% python3 -q
>>> import numpy as np
>>> import numpy.linalg as la
>>> np.set_printoptions(precision=2, suppress=True, linewidth=160)
>>> F = np.load("block6.npy")
>>> F
array([[-1., -2.,  0.,  0.,  0.,  0.,  0.],
       [-2.,  3., -2.,  0.,  0.,  0.,  0.],
       [ 0., -2.,  0., -2.,  0.,  0.,  0.],
       [ 0.,  0., -2.,  2., -2.,  0.,  0.],
       [ 0.,  0.,  0., -2.,  3., -2.,  0.],
       [ 0.,  0.,  0.,  0., -2., -3., -2.],
       [ 0.,  0.,  0.,  0.,  0., -2., -1.]])
>>> w, evecs = la.eigh(F)
>>> x = np.array([4, 0, 5, 7, 4, 2, 3])
>>> (np.sign(evecs[:, -1].round(6)) == np.sign(evecs[0, -1].round(6))).astype(int)
array([1, 0, 1, 0, 1, 0, 1])
>>> Q, R = la.qr(F)
>>> Q.shape, R.shape
((7, 7), (7, 7))
>>> np.abs(np.diag(R))
array([2.24, 3.71, 2.06, 2.9 , 2.73, 3.69, 0.1 ])
>>> np.trace(Q @ Q.T)
np.float64(7.0)
>>> round(float(abs(R[0, 0])), 2), round(float(la.norm(F[:, 0])), 2)
(2.24, 2.24)
>>> np.round(la.eigvalsh(F).min(), 2)
np.float64(-4.67)
>>> np.all(la.eigvalsh(F) > 0)
np.False_
>>> blk = np.stack([F, -1 * F, F[::-1]])
>>> blk.shape
(3, 7, 7)
>>> la.matrix_rank(blk)
array([7, 7, 7])
>>> U, sv, vt = la.svd(F)
>>> sv
array([5.4 , 4.67, 4.41, 2.48, 1.7 , 1.28, 0.09])
>>> Y = U[:, :6] @ np.diag(sv[:6]) @ vt[:6]
>>> Y.round(2) + 0
array([[-1.  , -2.  ,  0.  ,  0.  ,  0.  ,  0.  , -0.01],
       [-2.  ,  3.  , -2.  ,  0.  ,  0.  ,  0.  ,  0.  ],
       [ 0.  , -2.  ,  0.  , -2.  , -0.01, -0.01,  0.02],
       [ 0.  ,  0.  , -2.  ,  2.  , -2.  ,  0.  ,  0.  ],
       [ 0.  ,  0.  , -0.01, -2.  ,  3.01, -1.99, -0.02],
       [ 0.  ,  0.  , -0.01,  0.  , -1.99, -2.99, -2.03],
       [-0.01,  0.  ,  0.02,  0.  , -0.02, -2.03, -0.94]])
>>> mat = np.load("layer1.npy")
>>> mat
array([[ -3,  -3,  -3,  -3],
       [ -3,  -6,  -6,  -6],
       [ -3,  -6,  -9,  -9],
       [ -3,  -6,  -9, -12]])
>>> rng = np.random.default_rng(63279)
>>> Y = mat + rng.integers(-2, 3, (4, 1)) @ rng.integers(-2, 3, (1, 4))
>>> Y
array([[ -1,  -2,  -3,  -4],
       [ -5,  -7,  -6,  -5],
       [  1,  -4,  -9, -11],
       [ -7,  -8,  -9, -10]])
>>> la.matrix_rank(Y - mat, tol=1e-8)
np.int64(1)
>>> Y - mat
array([[ 2,  1,  0, -1],
       [-2, -1,  0,  1],
       [ 4,  2,  0, -2],
       [-4, -2,  0,  2]])
>>> np.round(la.svd(Y - mat, compute_uv=False), 2) + 0
array([7.75, 0.  , 0.  , 0.  ])
>>> round(la.det(2 * Y), 2), np.round(la.det(Y), 2)
(np.float64(-864.0), np.float64(-54.0))
>>> np.round(la.eigvals(Y).sum().real, 2)
np.float64(-27.0)
>>> round(la.det(Y[::-1]), 2)
np.float64(-54.0)
>>> Q, R = la.qr(mat)
>>> np.abs(np.diag(R))
array([6.  , 2.6 , 2.45, 2.12])
>>> round(float(np.trace(Q @ Q.T)), 2)
4.0
>>> R
array([[ 6.  , 10.5 , 13.5 , 15.  ],
       [ 0.  ,  2.6 ,  4.33,  5.2 ],
       [ 0.  ,  0.  ,  2.45,  3.67],
       [ 0.  ,  0.  ,  0.  , -2.12]])
>>> Q.shape, R.shape
((4, 4), (4, 4))
>>> w, evecs = la.eigh(mat)
>>> x = np.array([-2, 1, -9, -4])
>>> np.abs(mat).sum(axis=1).max(), round(float(np.abs(w).max()), 2)
(np.int64(30), 24.87)
>>> evecs * np.abs(w) @ evecs.T
array([[ 3.,  3.,  3.,  3.],
       [ 3.,  6.,  6.,  6.],
       [ 3.,  6.,  9.,  9.],
       [ 3.,  6.,  9., 12.]])
>>> Q = mat.astype(float).copy()
>>> for j in range(4):
...     Q[:, j] -= Q[:, :j] @ (Q[:, :j].T @ Q[:, j])
...     Q[:, j] /= la.norm(Q[:, j])
... 
>>> np.round(Q.T @ Q, 2) + 0
array([[1., 0., 0., 0.],
       [0., 1., 0., 0.],
       [0., 0., 1., 0.],
       [0., 0., 0., 1.]])
>>> np.round(Q.T @ mat, 2) + 0
array([[ 6.  , 10.5 , 13.5 , 15.  ],
       [ 0.  ,  2.6 ,  4.33,  5.2 ],
       [ 0.  ,  0.  ,  2.45,  3.67],
       [ 0.  ,  0.  ,  0.  ,  2.12]])
>>> Q.round(2) + 0
array([[-0.5 ,  0.87,  0.  ,  0.  ],
       [-0.5 , -0.29,  0.82,  0.  ],
       [-0.5 , -0.29, -0.41,  0.71],
       [-0.5 , -0.29, -0.41, -0.71]])
>>> data = np.array([[0.1, -0.7, 1.3, 0.3],
...     [0.3, 1.7, -1.7, -0.5],
...     [-1.3, -0.6, -1.4, 0.6],
...     [0.8, -0.1, -0.5, -0.5]])
>>> Y = la.inv(data)
>>> np.round(la.det(data) * la.det(Y), 2)
np.float64(1.0)
>>> la.inv(Y)
array([[ 0.1, -0.7,  1.3,  0.3],
       [ 0.3,  1.7, -1.7, -0.5],
       [-1.3, -0.6, -1.4,  0.6],
       [ 0.8, -0.1, -0.5, -0.5]])
>>> np.round(data @ Y, 2) + 0
array([[1., 0., 0., 0.],
       [0., 1., 0., 0.],
       [0., 0., 1., 0.],
       [0., 0., 0., 1.]])
>>> np.allclose(Y, data.T)
False
>>> m1 = np.array([[0, 1, 1, 0, 1, 0, 1, 0],
...     [1, 0, 1, 0, 0, 0, 1, 1],
...     [1, 1, 0, 0, 1, 0, 1, 1],
...     [0, 0, 0, 0, 0, 1, 0, 0],
...     [1, 0, 1, 0, 0, 0, 1, 1],
...     [0, 0, 0, 1, 0, 0, 0, 0],
...     [1, 1, 1, 0, 1, 0, 0, 1],
...     [0, 1, 1, 0, 1, 0, 1, 0]])
>>> m1
array([[0, 1, 1, 0, 1, 0, 1, 0],
       [1, 0, 1, 0, 0, 0, 1, 1],
       [1, 1, 0, 0, 1, 0, 1, 1],
       [0, 0, 0, 0, 0, 1, 0, 0],
       [1, 0, 1, 0, 0, 0, 1, 1],
       [0, 0, 0, 1, 0, 0, 0, 0],
       [1, 1, 1, 0, 1, 0, 0, 1],
       [0, 1, 1, 0, 1, 0, 1, 0]])
>>> lab = rng.permutation(8)
>>> lab
array([0, 6, 4, 3, 1, 5, 7, 2])
>>> Y = m1[lab][:, lab]
>>> np.round(la.det(Y), 2), np.round(la.det(m1[lab]), 2)
(np.float64(0.0), np.float64(0.0))
>>> np.diag(Y)
array([0, 0, 0, 0, 0, 0, 0, 0])
>>> np.trace(Y)
np.int64(0)
>>> Y = m1 / la.norm(m1, axis=1, keepdims=True)
>>> gram = Y @ Y.T
>>> gram[4]
array([0.5 , 1.  , 0.67, 0.  , 1.  , 0.  , 0.67, 0.5 ])
>>> (la.matrix_power((m1 != 0) + (m1.T != 0) + np.eye(8), 8) > 0).astype(int)
array([[1, 1, 1, 0, 1, 0, 1, 1],
       [1, 1, 1, 0, 1, 0, 1, 1],
       [1, 1, 1, 0, 1, 0, 1, 1],
       [0, 0, 0, 1, 0, 1, 0, 0],
       [1, 1, 1, 0, 1, 0, 1, 1],
       [0, 0, 0, 1, 0, 1, 0, 0],
       [1, 1, 1, 0, 1, 0, 1, 1],
       [1, 1, 1, 0, 1, 0, 1, 1]])
>>> m1 @ m1
array([[4, 2, 3, 0, 2, 0, 3, 4],
       [2, 4, 3, 0, 4, 0, 3, 2],
       [3, 3, 5, 0, 3, 0, 4, 3],
       [0, 0, 0, 1, 0, 0, 0, 0],
       [2, 4, 3, 0, 4, 0, 3, 2],
       [0, 0, 0, 0, 0, 1, 0, 0],
       [3, 3, 4, 0, 3, 0, 5, 3],
       [4, 2, 3, 0, 2, 0, 3, 4]])
>>> np.round(np.sort(la.eigvals(m1).real), 2) + 0
array([-2.  , -1.37, -1.  , -1.  ,  0.  ,  0.  ,  1.  ,  4.37])
>>> np.flatnonzero(la.matrix_power((m1 != 0) + (m1.T != 0) + np.eye(8), 8)[7])
array([0, 1, 2, 4, 6, 7])
